>>> import numpy as np
>>> import numpy.linalg as la
>>> np.set_printoptions(precision=2, suppress=True, linewidth=160)
>>> W0 = np.loadtxt("run6.csv", delimiter=",")
>>> print(W0)
[[-1.  2. -3. -2.]
 [-2. -1.  2. -3.]
 [-3. -2. -1.  2.]
 [ 2. -3. -2. -1.]]
>>> def softmax(z):
...     e = np.exp(z - z.max(axis=-1, keepdims=True))
...     return e / e.sum(axis=-1, keepdims=True)
... 
>>> print(softmax(W0).sum(axis=1))
[1. 1. 1. 1.]
>>> print(softmax(W0[3] + -3))
[0.93 0.01 0.02 0.05]
>>> scores = W0 @ W0.T / np.sqrt(4)
>>> print(softmax(scores)[3] @ W0)
[ 2. -3. -2. -1.]
>>> print(np.round(softmax(scores), 2) + 0)
[[1. 0. 0. 0.]
 [0. 1. 0. 0.]
 [0. 0. 1. 0.]
 [0. 0. 0. 1.]]
>>> print(np.round(softmax(scores + np.triu(np.full(scores.shape, -np.inf), 1)), 2) + 0)
[[1. 0. 0. 0.]
 [0. 1. 0. 0.]
 [0. 0. 1. 0.]
 [0. 0. 0. 1.]]
>>> q, V = la.qr(W0[:, :1])[0], la.qr(W0[:, 1:])[0]
>>> s = la.svd(q.T @ V, compute_uv=False)
>>> print(s)
[0.11]
>>> print(np.degrees(np.arccos(s.clip(0, 1))))
[83.62]
>>> F = np.loadtxt("x.csv", delimiter=",")
>>> print(F)
[[-2.  1.  1.  1.  1.  1.  1.]
 [ 1. -2.  1.  1.  1.  1.  1.]
 [ 1.  1. -2.  1.  1.  1.  1.]
 [ 1.  1.  1. -2.  1.  1.  1.]
 [ 1.  1.  1.  1. -2.  1.  1.]
 [ 1.  1.  1.  1.  1. -2.  1.]
 [ 1.  1.  1.  1.  1.  1. -2.]]
>>> # equal to its transpose
>>> other = F / la.norm(F, axis=1, keepdims=True)
>>> gram = other @ other.T
>>> print((np.abs(gram) > 0.9).astype(int))
[[1 0 0 0 0 0 0]
 [0 1 0 0 0 0 0]
 [0 0 1 0 0 0 0]
 [0 0 0 1 0 0 0]
 [0 0 0 0 1 0 0]
 [0 0 0 0 0 1 0]
 [0 0 0 0 0 0 1]]
>>> print(la.norm(other, axis=1))
[1. 1. 1. 1. 1. 1. 1.]
>>> evals, V = la.eigh(F)
>>> vec = np.array([2, 3, 0, 0, 2, 3, 2])
>>> print(la.eigvalsh(F[1:, 1:]))
[-3. -3. -3. -3. -3.  3.]
>>> print(V * np.maximum(evals, 0) @ V.T)
[[0.57 0.57 0.57 0.57 0.57 0.57 0.57]
 [0.57 0.57 0.57 0.57 0.57 0.57 0.57]
 [0.57 0.57 0.57 0.57 0.57 0.57 0.57]
 [0.57 0.57 0.57 0.57 0.57 0.57 0.57]
 [0.57 0.57 0.57 0.57 0.57 0.57 0.57]
 [0.57 0.57 0.57 0.57 0.57 0.57 0.57]
 [0.57 0.57 0.57 0.57 0.57 0.57 0.57]]
>>> print(V * np.abs(evals) @ V.T)
[[3.14 0.14 0.14 0.14 0.14 0.14 0.14]
 [0.14 3.14 0.14 0.14 0.14 0.14 0.14]
 [0.14 0.14 3.14 0.14 0.14 0.14 0.14]
 [0.14 0.14 0.14 3.14 0.14 0.14 0.14]
 [0.14 0.14 0.14 0.14 3.14 0.14 0.14]
 [0.14 0.14 0.14 0.14 0.14 3.14 0.14]
 [0.14 0.14 0.14 0.14 0.14 0.14 3.14]]
>>> print((np.sign(V[:, -1].round(6)) == np.sign(V[0, -1].round(6))).astype(int))
[1 1 1 1 1 1 1]
>>> print(np.abs(F).sum(axis=1).max(), round(float(np.abs(evals).max()), 2))
8.0 4.0
>>> print(F.sum(axis=0))
[4. 4. 4. 4. 4. 4. 4.]
>>> F[7]
Traceback (most recent call last):
  File "<python-input-31>", line 1, in <module>
    F[7]
    ~^^^
IndexError: index 7 is out of bounds for axis 0 with size 7
>>> np.zeros(7, 7)
Traceback (most recent call last):
  File "<python-input-32>", line 1, in <module>
    np.zeros(7, 7)
    ~~~~~~~~^^^^^^
TypeError: Cannot interpret '7' as a data type
>>> print(F.sum(axis=1))
[4. 4. 4. 4. 4. 4. 4.]
>>> print(np.count_nonzero(F))
49
>>> print(np.unravel_index(np.abs(F).argmax(), F.shape))
(np.int64(0), np.int64(0))
>>> print(la.matrix_rank(F))
7
>>> print(np.diff(F, axis=0))
[[ 3. -3.  0.  0.  0.  0.  0.]
 [ 0.  3. -3.  0.  0.  0.  0.]
 [ 0.  0.  3. -3.  0.  0.  0.]
 [ 0.  0.  0.  3. -3.  0.  0.]
 [ 0.  0.  0.  0.  3. -3.  0.]
 [ 0.  0.  0.  0.  0.  3. -3.]]
>>> print(round(float(la.norm(F)), 2))
8.37
>>> print(la.svd(F, compute_uv=False))
[4. 3. 3. 3. 3. 3. 3.]
>>> print(F - F[0])
[[ 0.  0.  0.  0.  0.  0.  0.]
 [ 3. -3.  0.  0.  0.  0.  0.]
 [ 3.  0. -3.  0.  0.  0.  0.]
 [ 3.  0.  0. -3.  0.  0.  0.]
 [ 3.  0.  0.  0. -3.  0.  0.]
 [ 3.  0.  0.  0.  0. -3.  0.]
 [ 3.  0.  0.  0.  0.  0. -3.]]
>>> W2 = np.array([[-1.1, -0.5, 0.8, -0.2, 1.0, -1.0, 0.0],
...     [-1.7, 0.5, 1.0, 1.0, 1.6, -1.1, -1.0]])
>>> rng = np.random.default_rng(7560)
>>> X = np.array([[3, -2],
...     [-5, -4],
...     [0, 0],
...     [-5, 3],
...     [5, -1],
...     [0, 3],
...     [-4, 3],
...     [-5, -1],
...     [3, -5],
...     [3, 1],
...     [-2, 1],
...     [-3, 5],
...     [-5, 2],
...     [2, -1],
...     [5, 0],
...     [-2, -1],
...     [-2, -5],
...     [-1, 4]]) @ W2 + 0.02 * rng.normal(size=(18, 7))
>>> print(X.round(2) + 0)
[[  0.05  -2.52   0.41  -2.58  -0.21  -0.79   2.  ]
 [ 12.3    0.49  -7.99  -3.   -11.39   9.38   3.96]
 [  0.     0.     0.    -0.02  -0.04   0.01   0.03]
 [  0.38   3.98  -1.01   4.04  -0.21   1.68  -2.99]
 [ -3.79  -3.     3.01  -2.04   3.44  -3.88   1.02]
 [ -5.11   1.51   3.01   3.     4.79  -3.32  -3.02]
 [ -0.68   3.49  -0.21   3.8    0.82   0.66  -2.98]
 [  7.19   1.99  -5.02  -0.01  -6.6    6.09   1.  ]
 [  5.22  -4.02  -2.58  -5.59  -5.02   2.52   4.98]
 [ -4.99  -1.     3.38   0.39   4.62  -4.13  -1.04]
 [  0.5    1.5   -0.6    1.4   -0.39   0.89  -1.03]
 [ -5.16   4.     2.61   5.59   5.01  -2.5   -4.96]
 [  2.12   3.51  -2.01   3.01  -1.77   2.77  -2.02]
 [ -0.47  -1.51   0.59  -1.4    0.44  -0.92   1.  ]
 [ -5.52  -2.48   4.    -0.99   5.    -4.96   0.01]
 [  3.88   0.53  -2.61  -0.6   -3.58   3.11   1.03]
 [ 10.72  -1.49  -6.6   -4.59  -9.99   7.52   4.99]
 [ -5.72   2.52   3.17   4.19   5.41  -3.38  -4.01]]
>>> W1 = np.array([[1, 3], [4, 4], [1, 4], [5, 5], [3, 2], [1, 0], [4, 1]])
>>> c = np.array([3, 4])
>>> act = np.maximum(X @ W1 + c, 0)
>>> print(la.matrix_rank(act))
2
>>> W2 = np.array([[-3, -2, -1], [1, 2, 0]])
>>> print((act @ W2).round(6).argmax(axis=1))
[0 0 1 1 0 1 1 2 0 1 1 1 1 0 0 0 0 1]
>>> print(np.argsort(-la.norm(X, axis=0).round(6), kind="stable")[:3])
[0 4 5]
>>> print([round(float(x), 2) for x in la.svd(X, compute_uv=False)[:3]])
[40.03, 17.82, 0.12]
>>> print(la.matrix_rank(X, rtol=0.1))
2
>>> print(la.cond(X) > 100)
True
>>> m1 = np.load("out6.npy")
>>> print(m1)
[[1 2 1 2]
 [1 2 1 2]
 [1 2 1 2]
 [1 2 1 2]]
>>> rank = la.matrix_rank(m1)
>>> print(rank)
1
>>> null = la.svd(m1)[2][rank:].T
>>> print(np.round(m1 @ null, 2) + 0)
[[0. 0. 0.]
 [0. 0. 0.]
 [0. 0. 0.]
 [0. 0. 0.]]
>>> print([int(la.matrix_rank(m1[:, :j + 1])) for j in range(4)])
[1, 1, 1, 1]
>>> print([int(la.matrix_rank(np.delete(m1, i, axis=0))) for i in range(4)])
[1, 1, 1, 1]
>>> print(np.allclose(m1 @ null, 0))
True
>>> print(null.shape)
(4, 3)
>>> print([int(la.matrix_rank(m1[:i])) for i in range(1, len(m1) + 1)])
[1, 1, 1, 1]
